% ipython --no-banner

In [1]: import numpy as np

In [2]: np.set_printoptions(precision=2, suppress=True, linewidth=140)

In [3]: X = np.load("sample3.npy")

In [4]: X
Out[4]: 
array([[  3.,   9.,  -9.,  -4.,  -3.,   1.,  -7.,   1.,   9.,   0.,  -5.],
       [  9.,  83., -81., -36., -27.,   9., -63.,   9.,  81.,   0., -45.],
       [ -9., -81.,  83.,  36.,  27.,  -9.,  63.,  -9., -81.,   0.,  45.],
       [ -4., -36.,  36.,  18.,  12.,  -4.,  28.,  -4., -36.,   0.,  20.],
       [ -3., -27.,  27.,  12.,  11.,  -3.,  21.,  -3., -27.,   0.,  15.],
       [  1.,   9.,  -9.,  -4.,  -3.,   3.,  -7.,   1.,   9.,   0.,  -5.],
       [ -7., -63.,  63.,  28.,  21.,  -7.,  51.,  -7., -63.,   0.,  35.],
       [  1.,   9.,  -9.,  -4.,  -3.,   1.,  -7.,   3.,   9.,   0.,  -5.],
       [  9.,  81., -81., -36., -27.,   9., -63.,   9.,  83.,   0., -45.],
       [  0.,   0.,   0.,   0.,   0.,   0.,   0.,   0.,   0.,   2.,   0.],
       [ -5., -45.,  45.,  20.,  15.,  -5.,  35.,  -5., -45.,   0.,  27.]])

In [5]: # symmetric

In [6]: Uu, sigma, vt = np.linalg.svd(X)

In [7]: np.argmax(sigma[:-1] / (sigma[1:] + 1e-6)) + 1
Out[7]: np.int64(1)

In [8]: sigma
Out[8]: array([347.,   2.,   2.,   2.,   2.,   2.,   2.,   2.,   2.,   2.,   2.])

In [9]: M2 = Uu[:, :1] @ np.diag(sigma[:1]) @ vt[:1]

In [10]: np.round(np.linalg.norm(X - M2, 2), 2), round(float(sigma[1]), 2)
Out[10]: (np.float64(2.0), 2.0)

In [11]: np.abs(X - M2).max()
Out[11]: np.float64(2.0)

In [12]: np.sort(np.linalg.eigvals(X).real)
Out[12]: array([  2.,   2.,   2.,   2.,   2.,   2.,   2.,   2.,   2.,   2., 347.])

In [13]: (X != 0).astype(int)
Out[13]: 
array([[1, 1, 1, 1, 1, 1, 1, 1, 1, 0, 1],
       [1, 1, 1, 1, 1, 1, 1, 1, 1, 0, 1],
       [1, 1, 1, 1, 1, 1, 1, 1, 1, 0, 1],
       [1, 1, 1, 1, 1, 1, 1, 1, 1, 0, 1],
       [1, 1, 1, 1, 1, 1, 1, 1, 1, 0, 1],
       [1, 1, 1, 1, 1, 1, 1, 1, 1, 0, 1],
       [1, 1, 1, 1, 1, 1, 1, 1, 1, 0, 1],
       [1, 1, 1, 1, 1, 1, 1, 1, 1, 0, 1],
       [1, 1, 1, 1, 1, 1, 1, 1, 1, 0, 1],
       [0, 0, 0, 0, 0, 0, 0, 0, 0, 1, 0],
       [1, 1, 1, 1, 1, 1, 1, 1, 1, 0, 1]])

In [14]: np.flatnonzero(np.linalg.matrix_power((X != 0) + (X.T != 0) + np.eye(11), 11)[6])
Out[14]: array([ 0,  1,  2,  3,  4,  5,  6,  7,  8, 10])

In [15]: Uu, sigma, vt = np.linalg.svd(X, full_matrices=False)

In [16]: Uu.shape, sigma.shape, vt.shape
Out[16]: ((11, 11), (11,), (11, 11))

In [17]: (sigma > 1e-8).sum()
Out[17]: np.int64(11)

In [18]: np.allclose(Uu * sigma @ vt, X)
Out[18]: True

In [19]: sigma / sigma[0]
Out[19]: array([1.  , 0.01, 0.01, 0.01, 0.01, 0.01, 0.01, 0.01, 0.01, 0.01, 0.01])

In [20]: np.cumsum(sigma ** 2) / np.sum(sigma ** 2)
Out[20]: array([1., 1., 1., 1., 1., 1., 1., 1., 1., 1., 1.])

In [21]: np.round(Uu.T @ Uu, 2) + 0
Out[21]: 
array([[1., 0., 0., 0., 0., 0., 0., 0., 0., 0., 0.],
       [0., 1., 0., 0., 0., 0., 0., 0., 0., 0., 0.],
       [0., 0., 1., 0., 0., 0., 0., 0., 0., 0., 0.],
       [0., 0., 0., 1., 0., 0., 0., 0., 0., 0., 0.],
       [0., 0., 0., 0., 1., 0., 0., 0., 0., 0., 0.],
       [0., 0., 0., 0., 0., 1., 0., 0., 0., 0., 0.],
       [0., 0., 0., 0., 0., 0., 1., 0., 0., 0., 0.],
       [0., 0., 0., 0., 0., 0., 0., 1., 0., 0., 0.],
       [0., 0., 0., 0., 0., 0., 0., 0., 1., 0., 0.],
       [0., 0., 0., 0., 0., 0., 0., 0., 0., 1., 0.],
       [0., 0., 0., 0., 0., 0., 0., 0., 0., 0., 1.]])

In [22]: sigma
Out[22]: array([347.,   2.,   2.,   2.,   2.,   2.,   2.,   2.,   2.,   2.,   2.])

In [23]: np.abs(Uu[:, 0]).round(6).argmax()
Out[23]: np.int64(1)

In [24]: M2 = X / np.linalg.norm(X, axis=1, keepdims=True)

In [25]: cov = M2 @ M2.T

In [26]: cov[0]
Out[26]: array([ 1.  ,  0.99, -0.99, -0.99, -0.99,  0.99, -0.99,  0.99,  0.99,  0.  , -0.99])

In [27]: np.linalg.norm(M2, axis=1)
Out[27]: array([1., 1., 1., 1., 1., 1., 1., 1., 1., 1., 1.])

In [28]: (np.abs(cov) > 0.9).astype(int)
Out[28]: 
array([[1, 1, 1, 1, 1, 1, 1, 1, 1, 0, 1],
       [1, 1, 1, 1, 1, 1, 1, 1, 1, 0, 1],
       [1, 1, 1, 1, 1, 1, 1, 1, 1, 0, 1],
       [1, 1, 1, 1, 1, 1, 1, 1, 1, 0, 1],
       [1, 1, 1, 1, 1, 1, 1, 1, 1, 0, 1],
       [1, 1, 1, 1, 1, 1, 1, 1, 1, 0, 1],
       [1, 1, 1, 1, 1, 1, 1, 1, 1, 0, 1],
       [1, 1, 1, 1, 1, 1, 1, 1, 1, 0, 1],
       [1, 1, 1, 1, 1, 1, 1, 1, 1, 0, 1],
       [0, 0, 0, 0, 0, 0, 0, 0, 0, 1, 0],
       [1, 1, 1, 1, 1, 1, 1, 1, 1, 0, 1]])

In [29]: (cov - 2 * np.eye(11)).round(6).argmax(axis=1)
Out[29]: array([1, 8, 6, 2, 2, 1, 2, 1, 1, 0, 2])

In [30]: M2 = np.linalg.inv(X)

In [31]: np.linalg.det(X) * M2
Out[31]: 
array([[177152.,  -4608.,   4608.,   2048.,   1536.,   -512.,   3584.,   -512.,  -4608.,      0.,   2560.],
       [ -4608., 136192.,  41472.,  18432.,  13824.,  -4608.,  32256.,  -4608., -41472.,     -0.,  23040.],
       [  4608.,  41472., 136192., -18432., -13824.,   4608., -32256.,   4608.,  41472.,      0., -23040.],
       [  2048.,  18432., -18432., 169472.,  -6144.,   2048., -14336.,   2048.,  18432.,      0., -10240.],
       [  1536.,  13824., -13824.,  -6144., 173056.,   1536., -10752.,   1536.,  13824.,      0.,  -7680.],
       [  -512.,  -4608.,   4608.,   2048.,   1536., 177152.,   3584.,   -512.,  -4608.,      0.,   2560.],
       [  3584.,  32256., -32256., -14336., -10752.,   3584., 152576.,   3584.,  32256.,      0., -17920.],
       [  -512.,  -4608.,   4608.,   2048.,   1536.,   -512.,   3584., 177152.,  -4608.,      0.,   2560.],
       [ -4608., -41472.,  41472.,  18432.,  13824.,  -4608.,  32256.,  -4608., 136192.,      0.,  23040.],
       [     0.,      0.,      0.,      0.,      0.,      0.,      0.,      0.,      0., 177664.,      0.],
       [  2560.,  23040., -23040., -10240.,  -7680.,   2560., -17920.,   2560.,  23040.,      0., 164864.]])

In [32]: round(np.linalg.det(X) * np.linalg.det(M2), 2)
Out[32]: np.float64(1.0)

In [33]: np.linalg.inv(M2)
Out[33]: 
array([[  3.,   9.,  -9.,  -4.,  -3.,   1.,  -7.,   1.,   9.,   0.,  -5.],
       [  9.,  83., -81., -36., -27.,   9., -63.,   9.,  81.,   0., -45.],
       [ -9., -81.,  83.,  36.,  27.,  -9.,  63.,  -9., -81.,   0.,  45.],
       [ -4., -36.,  36.,  18.,  12.,  -4.,  28.,  -4., -36.,   0.,  20.],
       [ -3., -27.,  27.,  12.,  11.,  -3.,  21.,  -3., -27.,   0.,  15.],
       [  1.,   9.,  -9.,  -4.,  -3.,   3.,  -7.,   1.,   9.,   0.,  -5.],
       [ -7., -63.,  63.,  28.,  21.,  -7.,  51.,  -7., -63.,   0.,  35.],
       [  1.,   9.,  -9.,  -4.,  -3.,   1.,  -7.,   3.,   9.,   0.,  -5.],
       [  9.,  81., -81., -36., -27.,   9., -63.,   9.,  83.,   0., -45.],
       [  0.,   0.,   0.,   0.,   0.,   0.,   0.,   0.,   0.,   2.,   0.],
       [ -5., -45.,  45.,  20.,  15.,  -5.,  35.,  -5., -45.,  -0.,  27.]])

In [34]: round(float(np.linalg.slogdet(X)[0]), 2)
Out[34]: 1.0

In [35]: np.round(X @ M2, 2) + 0
Out[35]: 
array([[1., 0., 0., 0., 0., 0., 0., 0., 0., 0., 0.],
       [0., 1., 0., 0., 0., 0., 0., 0., 0., 0., 0.],
       [0., 0., 1., 0., 0., 0., 0., 0., 0., 0., 0.],
       [0., 0., 0., 1., 0., 0., 0., 0., 0., 0., 0.],
       [0., 0., 0., 0., 1., 0., 0., 0., 0., 0., 0.],
       [0., 0., 0., 0., 0., 1., 0., 0., 0., 0., 0.],
       [0., 0., 0., 0., 0., 0., 1., 0., 0., 0., 0.],
       [0., 0., 0., 0., 0., 0., 0., 1., 0., 0., 0.],
       [0., 0., 0., 0., 0., 0., 0., 0., 1., 0., 0.],
       [0., 0., 0., 0., 0., 0., 0., 0., 0., 1., 0.],
       [0., 0., 0., 0., 0., 0., 0., 0., 0., 0., 1.]])

In [36]: M2 = np.array([[3, 0], [0, 1]])

In [37]: cent = np.array([[2, 2, 3], [2, 2, 1], [0, 3, 3]])

In [38]: E = np.kron(M2, cent)

In [39]: E
Out[39]: 
array([[6, 6, 9, 0, 0, 0],
       [6, 6, 3, 0, 0, 0],
       [0, 9, 9, 0, 0, 0],
       [0, 0, 0, 2, 2, 3],
       [0, 0, 0, 2, 2, 1],
       [0, 0, 0, 0, 3, 3]])

In [40]: M2 = np.linalg.inv(E)

In [41]: np.round(E @ M2, 2) + 0
Out[41]: 
array([[1., 0., 0., 0., 0., 0.],
       [0., 1., 0., 0., 0., 0.],
       [0., 0., 1., 0., 0., 0.],
       [0., 0., 0., 1., 0., 0.],
       [0., 0., 0., 0., 1., 0.],
       [0., 0., 0., 0., 0., 1.]])

In [42]: np.round(np.linalg.det(E) * np.linalg.det(M2), 2)
Out[42]: np.float64(1.0)

In [43]: round(float(np.linalg.cond(E)), 2)
Out[43]: 19.39

In [44]: (np.abs(M2) > 1e-9).astype(int)
Out[44]: 
array([[1, 1, 1, 0, 0, 0],
       [1, 1, 1, 0, 0, 0],
       [1, 1, 0, 0, 0, 0],
       [0, 0, 0, 1, 1, 1],
       [0, 0, 0, 1, 1, 1],
       [0, 0, 0, 1, 1, 0]])

In [45]: rng = np.random.default_rng(310)

In [46]: labels = rng.permutation(6)

In [47]: labels
Out[47]: array([0, 4, 1, 2, 5, 3])

In [48]: M2 = E[labels][:, labels]

In [49]: M2
Out[49]: 
array([[6, 0, 6, 9, 0, 0],
       [0, 2, 0, 0, 1, 2],
       [6, 0, 6, 3, 0, 0],
       [0, 0, 9, 9, 0, 0],
       [0, 3, 0, 0, 3, 0],
       [0, 2, 0, 0, 3, 2]])

In [50]: round(np.linalg.det(M2), 2), np.round(np.linalg.det(E[labels]), 2)
Out[50]: (np.float64(3888.0), np.float64(3888.0))

In [51]: np.diag(M2)
Out[51]: array([6, 2, 6, 9, 3, 2])

In [52]: np.allclose(M2, E)
Out[52]: False

In [53]: arr = np.array([[-2.99, 3.72, -0.28, 0.52, -0.54],
    ...:     [-3.43, 3.87, 0.15, -0.87, 2.53],
    ...:     [0.94, -1.69, 0.79, -0.11, 0.07],
    ...:     [-0.69, 0.44, 0.43, -0.61, 1.43],
    ...:     [1.06, -1.31, -0.43, 0.36, -1.26],
    ...:     [0.69, -0.92, -2.34, 2.09, -5.97],
    ...:     [2.63, -3.06, -0.55, 1.04, -3.04]])

In [54]: cov = arr.T @ arr

In [55]: (arr @ arr.T).shape
Out[55]: (7, 7)

In [56]: np.allclose(cov, cov.T)
Out[56]: True
